$ ipython --no-banner

In [1]: import numpy as np

In [2]: import numpy.linalg as la

In [3]: np.set_printoptions(suppress=True, linewidth=160)

In [4]: Y = np.array([[1, 1], [1, -1]])

In [5]: rng = np.random.default_rng(505)

In [6]: data = np.kron(Y, np.kron(Y, Y))[rng.permutation(8)][:6]

In [7]: data
Out[7]: 
array([[ 1,  1,  1,  1, -1, -1, -1, -1],
       [ 1,  1, -1, -1,  1,  1, -1, -1],
       [ 1, -1, -1,  1,  1, -1, -1,  1],
       [ 1,  1,  1,  1,  1,  1,  1,  1],
       [ 1, -1,  1, -1,  1, -1,  1, -1],
       [ 1,  1, -1, -1, -1, -1,  1,  1]])

In [8]: Y = data / la.norm(data, axis=1, keepdims=True)

In [9]: gram = Y @ Y.T

In [10]: np.argwhere(np.triu(np.abs(gram) > 0.95, 1))
Out[10]: array([], shape=(0, 2), dtype=int64)

In [11]: x0 = np.array([-4, 1, 4, -2, -1, 0, 2, -3])

In [12]: h = np.maximum(data @ x0, 0)

In [13]: np.flatnonzero(h > 1e-9)
Out[13]: array([0, 4])

In [14]: np.maximum(data @ x0, 0) - np.maximum(-data @ x0, 0)
Out[14]: array([  1,  -5, -17,  -3,   5,  -5])

In [15]: data * (h > 1e-9)[:, None]
Out[15]: 
array([[ 1,  1,  1,  1, -1, -1, -1, -1],
       [ 0,  0,  0,  0,  0,  0,  0,  0],
       [ 0,  0,  0,  0,  0,  0,  0,  0],
       [ 0,  0,  0,  0,  0,  0,  0,  0],
       [ 1, -1,  1, -1,  1, -1,  1, -1],
       [ 0,  0,  0,  0,  0,  0,  0,  0]])

In [16]: np.round(np.tanh(data @ x0), 3)
Out[16]: array([ 0.762, -1.   , -1.   , -0.995,  1.   , -1.   ])

In [17]: np.maximum(data @ (3 * x0), 0)
Out[17]: array([ 3,  0,  0,  0, 15,  0])

In [18]: Y = data / np.sqrt((data ** 2).mean(axis=1, keepdims=True))

In [19]: np.round(la.norm(Y, axis=1), 3)
Out[19]: array([2.828, 2.828, 2.828, 2.828, 2.828, 2.828])

In [20]: la.matrix_rank(data - data.mean(axis=1, keepdims=True))
Out[20]: np.int64(5)

In [21]: T = np.stack([data, 5 * data, data[::-1]])

In [22]: la.matrix_rank(T)
Out[22]: array([6, 6, 6])

In [23]: T.shape
Out[23]: (3, 6, 8)

In [24]: (T @ data.T).shape
Out[24]: (3, 6, 6)

In [25]: np.round(la.norm(T, axis=(1, 2)), 3)
Out[25]: array([ 6.928, 34.641,  6.928])

In [26]: la.matrix_rank(T.reshape(3, -1))
Out[26]: np.int64(2)

In [27]: feats = np.loadtxt("case18.csv", delimiter=",")

In [28]: feats
Out[28]: 
array([[-141.244,  -20.277,   59.968,  -41.298, -179.719],
       [-139.716,  -20.137,   60.51 ,  -39.177, -179.191],
       [-141.174,  -19.413,   60.767,  -39.494, -177.894],
       [-139.421,  -19.493,   61.117,  -40.342, -180.39 ],
       [-140.266,  -18.985,   59.34 ,  -40.995, -180.701],
       [-137.722,  -19.92 ,   60.332,  -39.823, -180.514],
       [-141.339,  -20.622,   61.112,  -39.923, -181.147],
       [-138.317,  -19.145,   58.742,  -38.484, -181.334],
       [-140.184,  -19.639,   58.814,  -40.817, -179.752],
       [-139.763,  -22.357,   59.745,  -40.094, -179.701],
       [-141.204,  -19.98 ,   60.284,  -40.025, -180.622],
       [-140.924,  -18.992,   60.421,  -39.611, -181.687],
       [-141.282,  -19.169,   62.741,  -40.472, -178.297],
       [-141.636,  -19.399,   61.708,  -40.557, -177.813],
       [-138.805,  -19.496,   59.862,  -41.347, -181.006],
       [-140.112,  -20.076,   61.243,  -39.759, -181.559],
       [-140.464,  -19.948,   60.32 ,  -40.207, -180.878],
       [-140.458,  -19.036,   60.068,  -40.721, -179.834],
       [-139.107,  -18.544,   59.379,  -39.451, -180.435],
       [-138.417,  -19.913,   60.599,  -40.251, -177.138],
       [-140.139,  -17.241,   59.21 ,  -41.225, -180.085],
       [-139.347,  -20.023,   60.672,  -40.029, -178.099],
       [-139.844,  -21.284,   58.559,  -39.002, -180.09 ],
       [-139.899,  -20.304,   58.535,  -40.178, -176.493],
       [-139.85 ,  -19.248,   59.003,  -40.663, -178.882],
       [-140.047,  -21.384,   59.573,  -39.976, -179.142],
       [-139.799,  -21.19 ,   60.206,  -40.912, -178.776],
       [-139.201,  -21.727,   60.439,  -39.842, -180.313],
       [-139.72 ,  -19.271,   60.109,  -40.328, -180.246],
       [-141.303,  -20.285,   57.984,  -40.711, -180.947],
       [-139.371,  -18.361,   59.855,  -39.061, -179.552],
       [-140.826,  -19.099,   60.22 ,  -41.121, -180.749],
       [-140.477,  -19.477,   61.617,  -41.127, -181.947],
       [-139.342,  -20.13 ,   58.877,  -39.56 , -180.231]])

In [29]: x0 = np.array([4, 0, 3, 4, 9])

In [30]: rhs = feats @ x0

In [31]: np.round(la.lstsq(feats, rhs)[0], 3) + 0
Out[31]: array([4., 0., 3., 4., 9.])

In [32]: np.round(la.pinv(feats) @ feats, 3) + 0
Out[32]: 
array([[1., 0., 0., 0., 0.],
       [0., 1., 0., 0., 0.],
       [0., 0., 1., 0., 0.],
       [0., 0., 0., 1., 0.],
       [0., 0., 0., 0., 1.]])

In [33]: rhs = rhs + 0.02 * rng.normal(size=34)

In [34]: rhs.round(3)
Out[34]: 
array([-2167.739, -2146.748, -2141.43 , -2159.198, -2173.352, -2153.823, -2172.057, -2162.947, -2165.38 , -2157.489, -2169.696, -2176.059, -2143.462,
       -2143.943, -2170.061, -2169.809, -2169.618, -2162.998, -2159.978, -2127.127, -2168.601, -2138.373, -2160.541, -2133.128, -2154.955, -2153.662,
       -2151.196, -2157.657, -2162.052, -2182.639, -2150.158, -2173.906, -2179.079, -2161.033])

In [35]: beta, *_ = la.lstsq(feats, rhs)

In [36]: np.round(feats.T @ (rhs - feats @ beta), 3) + 0
Out[36]: array([0., 0., 0., 0., 0.])

In [37]: np.round(la.norm(rhs - feats @ beta), 3)
Out[37]: np.float64(0.121)

In [38]: [round(float(la.norm(la.solve(feats.T @ feats + lam * np.eye(5), feats.T @ rhs))), 2) for lam in (0, 1, 10, 100)]
Out[38]: [11.05, 10.93, 10.24, 9.16]

In [39]: beta.round(3)
Out[39]: array([ 4.003, -0.001,  3.003,  4.   ,  8.999])

In [40]: gram = np.cov(feats, rowvar=False)

In [41]: np.round(feats.std(axis=0), 3)
Out[41]: array([0.936, 0.99 , 1.01 , 0.707, 1.298])

In [42]: np.argwhere(np.triu(np.abs(np.corrcoef(feats.T)) > 0.8, 1))
Out[42]: array([], shape=(0, 2), dtype=int64)

In [43]: A = np.loadtxt("data.csv", delimiter=",")

In [44]: A
Out[44]: 
array([[ 2.,  0.,  0.,  0.],
       [ 1.,  1.,  0.,  0.],
       [ 0.,  0., -1., -1.],
       [ 0.,  0.,  1.,  1.]])

In [45]: # splits into 2 blocks

In [46]: Y = np.array([[3, 0, 7], [8, 4, 0]])

In [47]: C = np.kron(Y, A)

In [48]: la.matrix_rank(C)
Out[48]: np.int64(6)

In [49]: C.shape
Out[49]: (8, 12)

In [50]: np.round(la.norm(C, 2), 3), round(la.norm(Y, 2) * la.norm(A, 2), 3)
Out[50]: (np.float64(22.35), np.float64(22.35))

In [51]: labels = rng.permutation(4)

In [52]: labels
Out[52]: array([0, 2, 1, 3])

In [53]: Y = A[labels][:, labels]

In [54]: np.diag(Y)
Out[54]: array([ 2., -1.,  1.,  1.])

In [55]: Y
Out[55]: 
array([[ 2.,  0.,  0.,  0.],
       [ 0., -1.,  0., -1.],
       [ 1.,  0.,  1.,  0.],
       [ 0.,  1.,  0.,  1.]])

In [56]: np.allclose(Y, A)
Out[56]: False

In [57]: np.trace(Y)
Out[57]: np.float64(3.0)

In [58]: rk = la.matrix_rank(Y)

In [59]: rk
Out[59]: np.int64(3)

In [60]: ns = la.svd(Y)[2][rk:].T

In [61]: np.round(Y @ ns, 3) + 0
Out[61]: 
array([[0.],
       [0.],
       [0.],
       [0.]])

In [62]: la.matrix_rank(Y.T @ Y), la.matrix_rank(Y @ Y.T)
Out[62]: (np.int64(3), np.int64(3))

In [63]: [int(la.matrix_rank(np.delete(Y, i, axis=0))) for i in range(4)]
Out[63]: [2, 3, 2, 3]

In [64]: np.allclose(Y @ ns, 0)
Out[64]: True

In [65]: arr = np.loadtxt("w.csv", delimiter=",")

In [66]: arr
Out[66]: 
array([[ -0.3,  -0.3,   1.5,   0.5,   0.4,   1.3],
       [  1.1,  -1.4,   2.1,   1.2,   2.5,  -0.4],
       [  0.1,  -1.2,   0.6,  -0.5,  -0.3,   1. ],
       [  1.4,  -1.7,  -0.1,   0.2,   2.9,   0.6],
       [ -1.2,  -0.8,  -0.3,  -1. ,   0.7,   0.3],
       [ 18. , -12. , -24. ,   6. , -34. ,  20. ],
       [  0.3,  -0.5,   1.4,   0. ,   1.7,   2.2],
       [ -0.3,   0. ,   1.4,   0.5,  -0.6,   0.6],
       [ -0.7,   1. ,  -0.5,  -0.7,   0.1,  -0.8],
       [ -0.2,   0.1,  -0.1,  -1.6,   0.3,  -0.4],
       [  0.5,   0. ,   0.4,   0.1,   1. ,   2.3],
       [  0.8,  -0.1,  -1.7,  -0.3,   0.5,   0. ],
       [  0.7,  -0.3,   2. ,   1.2,  -0.4,  -2. ],
       [  0.3,   1.2,  -0.6,   0.1,   1.1,  -0.2],
       [ -1.4,  -0.5,  -1.2,  -1.6,  -0.6,   0.3],
       [ -1.9,  -0.4,  -0.4,  -0.2,   0.5,   0.8],
       [  1.4,  -1.5,  -0.2,  -0.8,  -0.5,   0.7],
       [  0.9,  -1.2,  -1.4,   1.2,  -0.7,  -0.6],
       [ -1.9,   0.2,  -0.5,   1.2,   1.5,  -0.4],
       [  0.2,   1. ,   1.7,  -1.2,  -1.5,   2.3],
       [  1. ,  -0.5,   0.8,  -2. ,  -0.9,   0.8],
       [ -0.5,  -0.9,  -0.7,  -0.5,   1. ,   1. ],
       [ -0.3,  -1.9,   0.8,  -0.1,  -0.2,  -1.3],
       [ -1.2,   0.7,  -1.3,  -0.1,   0.4,   0.8],
       [  0.8,   0. ,  -1.5,  -0.7,  -0.1,  -1.9],
       [  0.9,   1.1,  -1.8,  -1.5,  -1.7,  -0.1],
       [ -0.2,  -0.6,  -0.3,   0.7,  -0.6,  -1.5],
       [ -1.9,   0.6,   0.3,  -1.2,   0.8,   0.1],
       [ -0.4,  -1.1,   0.2,  -1.1,  -0.4,   0.4]])

In [67]: Xc = arr - arr.mean(axis=0)

In [68]: vecs = la.svd(Xc)[2][:1]

In [69]: Y = Xc - Xc @ vecs.T @ vecs

In [70]: np.round((Xc @ vecs.T).std(axis=0), 3)
Out[70]: array([9.425])

In [71]: round(la.norm(Y) / la.norm(Xc), 3)
Out[71]: np.float64(0.233)
